% python3 -q
>>> import numpy as np
>>> np.set_printoptions(precision=3, suppress=True, linewidth=200)
>>> rnd = lambda a: np.round(a, 3) + 0
>>> arr = np.load("a.npy")
>>> print(rnd(arr))
[[-0.052  0.    -0.999  0.     0.   ]
 [ 0.     1.     0.     0.     0.   ]
 [ 0.999  0.    -0.052  0.     0.   ]
 [ 0.     0.     0.     1.     0.   ]
 [ 0.     0.     0.     0.     1.   ]]
>>> # columns are unit length and at right angles
>>> gram = arr.T @ arr
>>> print(np.trace(gram), (arr ** 2).sum())
5.0 5.0
>>> print(rnd(np.diag(gram)))
[1. 1. 1. 1. 1.]
>>> print(np.linalg.matrix_rank(gram))
5
>>> print((arr @ arr.T).shape)
(5, 5)
>>> print(rnd(np.linalg.pinv(arr)))
[[-0.052  0.     0.999  0.     0.   ]
 [ 0.     1.     0.     0.     0.   ]
 [-0.999  0.    -0.052  0.     0.   ]
 [ 0.     0.     0.     1.     0.   ]
 [ 0.     0.     0.     0.     1.   ]]
>>> print(rnd(np.linalg.norm(arr, axis=0)))
[1. 1. 1. 1. 1.]
>>> print(rnd(arr.T @ arr))
[[1. 0. 0. 0. 0.]
 [0. 1. 0. 0. 0.]
 [0. 0. 1. 0. 0.]
 [0. 0. 0. 1. 0.]
 [0. 0. 0. 0. 1.]]
>>> print(rnd(np.linalg.svd(arr, compute_uv=False)))
[1. 1. 1. 1. 1.]
>>> Y = arr / np.sqrt((arr ** 2).mean(axis=1, keepdims=True))
>>> print(np.linalg.matrix_rank(Y) == np.linalg.matrix_rank(arr))
True
>>> print(np.linalg.matrix_rank(arr - arr.mean(axis=1, keepdims=True)))
4
>>> print(rnd(arr - arr.mean(axis=1, keepdims=True)))
[[ 0.158  0.21  -0.788  0.21   0.21 ]
 [-0.2    0.8   -0.2   -0.2   -0.2  ]
 [ 0.809 -0.189 -0.242 -0.189 -0.189]
 [-0.2   -0.2   -0.2    0.8   -0.2  ]
 [-0.2   -0.2   -0.2   -0.2    0.8  ]]
>>> print(rnd(np.linalg.norm(Y, axis=1)))
[2.236 2.236 2.236 2.236 2.236]
